$ python3 -q
>>> import numpy as np
>>> from numpy import linalg as LA
>>> np.set_printoptions(suppress=True, linewidth=140)
>>> tidy = lambda a: np.round(a, 1) + 0
>>> E = np.load("w.npy")
>>> E
array([[-2,  2,  2,  0,  2],
       [ 1,  2, -2, -2,  1],
       [ 0, -1,  0,  1, -1],
       [ 2, 10, -6, -8,  6]])
>>> u = np.array([-3, 3])
>>> np.array([np.convolve(row, u, "same") for row in E])
array([[  6, -12,   0,   6,  -6],
       [ -3,  -3,  12,   0,  -9],
       [  0,   3,  -3,  -3,   6],
       [ -6, -24,  48,   6, -42]])
>>> np.polyval(u, E[1])
array([ 0, -3,  9,  9,  0])
>>> np.convolve(E[1], u)
array([-3, -3, 12,  0, -9,  3])
>>> np.correlate(E[1], E[2], "full")
array([-1, -1,  4, -1, -5,  3,  2, -1,  0])
>>> np.cross(E[1, :3], E[2, :3])
array([-2,  0, -1])
>>> m1 = np.loadtxt("test7.csv", delimiter=",")
>>> m1
array([[3., 2., 1.],
       [1., 3., 2.],
       [2., 1., 3.]])
>>> m1 @ (-1.0) ** np.arange(3)
array([2., 0., 4.])
>>> tidy(np.fft.fft(m1[0]))
array([6. +0.j , 1.5-0.9j, 1.5+0.9j])
>>> (m1 @ m1)[0]
array([13., 13., 10.])
>>> np.allclose(m1 @ m1.T, m1.T @ m1)
True
>>> m1 @ np.ones(3)
array([6., 6., 6.])
>>> M2 = np.array([[-1, -1, 1], [-5, -1, 2]])
>>> W2 = np.kron(M2, m1)
>>> tidy(LA.norm(W2, 2)), tidy(LA.norm(M2, 2) * LA.norm(m1, 2))
(np.float64(34.0), np.float64(34.0))
>>> W2
array([[ -3.,  -2.,  -1.,  -3.,  -2.,  -1.,   3.,   2.,   1.],
       [ -1.,  -3.,  -2.,  -1.,  -3.,  -2.,   1.,   3.,   2.],
       [ -2.,  -1.,  -3.,  -2.,  -1.,  -3.,   2.,   1.,   3.],
       [-15., -10.,  -5.,  -3.,  -2.,  -1.,   6.,   4.,   2.],
       [ -5., -15., -10.,  -1.,  -3.,  -2.,   2.,   6.,   4.],
       [-10.,  -5., -15.,  -2.,  -1.,  -3.,   4.,   2.,   6.]])
>>> Q, R = LA.qr(m1)
>>> tidy(np.trace(Q @ Q.T))
np.float64(3.0)
>>> tidy(Q.T @ Q)
array([[1., 0., 0.],
       [0., 1., 0.],
       [0., 0., 1.]])
>>> tidy(R)
array([[-3.7, -2.9, -2.9],
       [ 0. , -2.3, -1. ],
       [ 0. ,  0. ,  2.1]])
>>> tidy(np.abs(np.diag(R)))
array([3.7, 2.3, 2.1])
>>> tidy(abs(R[0, 0])), tidy(LA.norm(m1[:, 0]))
(np.float64(3.7), np.float64(3.7))
>>> tidy(Q @ R)
array([[3., 2., 1.],
       [1., 3., 2.],
       [2., 1., 3.]])
>>> tidy(Q)
array([[-0.8,  0.2, -0.6],
       [-0.3, -1. ,  0.1],
       [-0.5,  0.2,  0.8]])
>>> np.allclose(R.T @ R, m1.T @ m1)
True
>>> hat = np.triu(np.array([[2, 1, 3], [-1, -3, 3], [-3, 1, -3]]), 1) + np.eye(3)
>>> M2 = hat @ Q @ LA.inv(hat)
>>> LA.matrix_rank(M2)
np.int64(3)
>>> tidy(np.poly(M2))
array([ 1.,  1., -1., -1.])
>>> data = np.array([[-1, 1, -1, -1, 2],
...     [-1, -1, -1, 2, 2],
...     [1, -1, -2, 1, -1],
...     [2, 2, 2, -2, 1]])
>>> data[:, 3] = -3 * data[:, 4]
>>> data
array([[-1,  1, -1, -6,  2],
       [-1, -1, -1, -6,  2],
       [ 1, -1, -2,  3, -1],
       [ 2,  2,  2, -3,  1]])
>>> gram = data.T @ data
>>> np.allclose(gram, gram.T)
True
>>> np.trace(gram), (data ** 2).sum()
(np.int64(124), np.int64(124))
>>> gram
array([[  7,   3,   4,   9,  -3],
       [  3,   7,   6,  -9,   3],
       [  4,   6,  10,   0,   0],
       [  9,  -9,   0,  90, -30],
       [ -3,   3,   0, -30,  10]])
>>> tidy(LA.svd(data, compute_uv=False) ** 2)
array([101.8,  17.1,   3.6,   1.4])
>>> tidy(LA.eigvalsh(gram)[::-1])
array([101.8,  17.1,   3.6,   1.4,   0. ])
>>> np.diag(gram)
array([ 7,  7, 10, 90, 10])
>>> (data @ data.T).shape
(4, 4)
>>> LA.cond(gram) > 100
np.True_
>>> [round(float(x), 1) for x in LA.svd(gram, compute_uv=False)[:3]]
[101.8, 17.1, 3.6]
>>> tidy(LA.norm(gram, 2) / LA.norm(gram))
np.float64(1.0)
>>> np.argsort(-LA.norm(gram, axis=0).round(6), kind="stable")[:3]
array([3, 4, 1])
>>> rng = np.random.default_rng(152830)
>>> M2 = data + rng.integers(-2, 3, (4, 1)) @ rng.integers(-2, 3, (1, 5))
>>> M2
array([[ 3,  3,  3, -8,  6],
       [-3, -2, -3, -5,  0],
       [ 3,  0,  0,  2,  1],
       [ 2,  2,  2, -3,  1]])
>>> tidy(LA.svd(M2 - data, compute_uv=False))
array([9.2, 0. , 0. , 0. ])
>>> LA.matrix_rank(M2 - data, tol=1e-8)
np.int64(1)
>>> feats = np.loadtxt("out6.csv", delimiter=",")
>>> feats
array([[-4.9,  2.1,  7.2,  0.1,  2. ,  0.5],
       [ 1.4, -0.2, -1.4,  1.3, -0.6, -0.5],
       [ 0.4, -0.4, -0.1, -1.4,  0.4,  0.5],
       [ 3.7, -0.9, -0.8,  2.5, -1.5,  0.6],
       [-2.3,  0.4,  3.1, -1. ,  0.7,  1.2],
       [-3.4,  1.2,  2.5, -1.3,  0.6,  1. ],
       [ 0.8, -0.1,  0.5,  0.1, -0.2,  0.8],
       [-0.1,  0. , -0.3, -0.5,  0.2,  0. ],
       [-1.4,  0.3,  3.7,  0.5,  0.3,  1.2],
       [-1.1,  0.3,  1.3, -0.6,  0.6, -0.2],
       [-3.6,  1.7,  4.2, -0.6,  1.7, -0.4],
       [-0.7,  0. ,  0.7,  0. ,  0.2, -0.2]])
>>> dist = LA.norm(feats[:, None] - feats[None], axis=-1)
>>> dist.shape
(12, 12)
>>> tidy(LA.norm(feats - feats.mean(axis=0), axis=1))
array([7.2, 4.4, 2.7, 6.3, 2.3, 3.1, 2.3, 2.3, 2.3, 0.9, 4.2, 1.3])
>>> tidy(LA.norm(feats, axis=1))
array([9.2, 2.5, 1.6, 4.9, 4.2, 4.7, 1.3, 0.6, 4.2, 1.9, 6.1, 1. ])
>>> dist.mean(axis=1).argmax()
np.int64(0)
>>> np.flatnonzero(dist[2] < dist.mean() / 2)
array([ 2,  6,  7, 11])
>>> np.unravel_index(dist.round(6).argmax(), dist.shape)
(np.int64(0), np.int64(3))
>>> lab = feats[:, 1] > np.median(feats[:, 1])
>>> u = feats[lab].mean(axis=0) - feats[~lab].mean(axis=0)
>>> tidy((((feats - feats.mean(axis=0)) @ u > 0) == lab).mean())
np.float64(0.9)
>>> M2 = feats / LA.norm(feats, axis=1, keepdims=True)
>>> gram = M2 @ M2.T
>>> tidy(LA.norm(M2, axis=1))
array([1., 1., 1., 1., 1., 1., 1., 1., 1., 1., 1., 1.])
>>> tidy(np.degrees(np.arccos(np.clip(gram[1, 2], -1, 1))))
np.float64(111.8)
>>> (gram - 2 * np.eye(12)).round(6).argmax(axis=1)
array([10,  3,  7,  1,  5,  4,  3,  2,  0, 10,  0, 10])
>>> M = np.array([[0.3, 0.7, -0.2],
...     [-1.3, -0.1, 0.5],
...     [1.1, -0.8, 0.7],
...     [-0.9, -0.6, 0.7],
...     [-0.9, 0.3, -1.7],
...     [0.0, 1.0, 20.0],
...     [0.5, 0.2, 0.1],
...     [-0.8, -1.0, -0.7],
...     [-0.2, 0.6, 0.8],
...     [0.2, -0.3, 1.1],
...     [-0.1, 1.4, 0.4],
...     [-0.7, -1.1, 0.3],
...     [-0.5, 1.5, 0.8],
...     [-1.7, 1.7, -0.4],
...     [0.2, 0.2, 0.2],
...     [2.1, -0.8, -1.1],
...     [1.0, 0.2, -0.4]])
>>> M
array([[ 0.3,  0.7, -0.2],
       [-1.3, -0.1,  0.5],
       [ 1.1, -0.8,  0.7],
       [-0.9, -0.6,  0.7],
       [-0.9,  0.3, -1.7],
       [ 0. ,  1. , 20. ],
       [ 0.5,  0.2,  0.1],
       [-0.8, -1. , -0.7],
       [-0.2,  0.6,  0.8],
       [ 0.2, -0.3,  1.1],
       [-0.1,  1.4,  0.4],
       [-0.7, -1.1,  0.3],
       [-0.5,  1.5,  0.8],
       [-1.7,  1.7, -0.4],
       [ 0.2,  0.2,  0.2],
       [ 2.1, -0.8, -1.1],
       [ 1. ,  0.2, -0.4]])
>>> cen = M - M.mean(axis=0)
>>> left, s, vt = LA.svd(cen, full_matrices=False)
>>> np.abs(vt[0]).argmax()
np.int64(2)
>>> (np.sign(left[:, 0]) == np.sign(left[0, 0])).astype(int)
array([1, 1, 1, 1, 1, 0, 1, 1, 1, 1, 1, 1, 1, 1, 1, 1, 1])
>>> tidy(np.abs(vt[-1]))
array([0.6, 0.8, 0. ])
>>> np.searchsorted(np.cumsum(s ** 2) / (s ** 2).sum(), 0.9) + 1
np.int64(1)
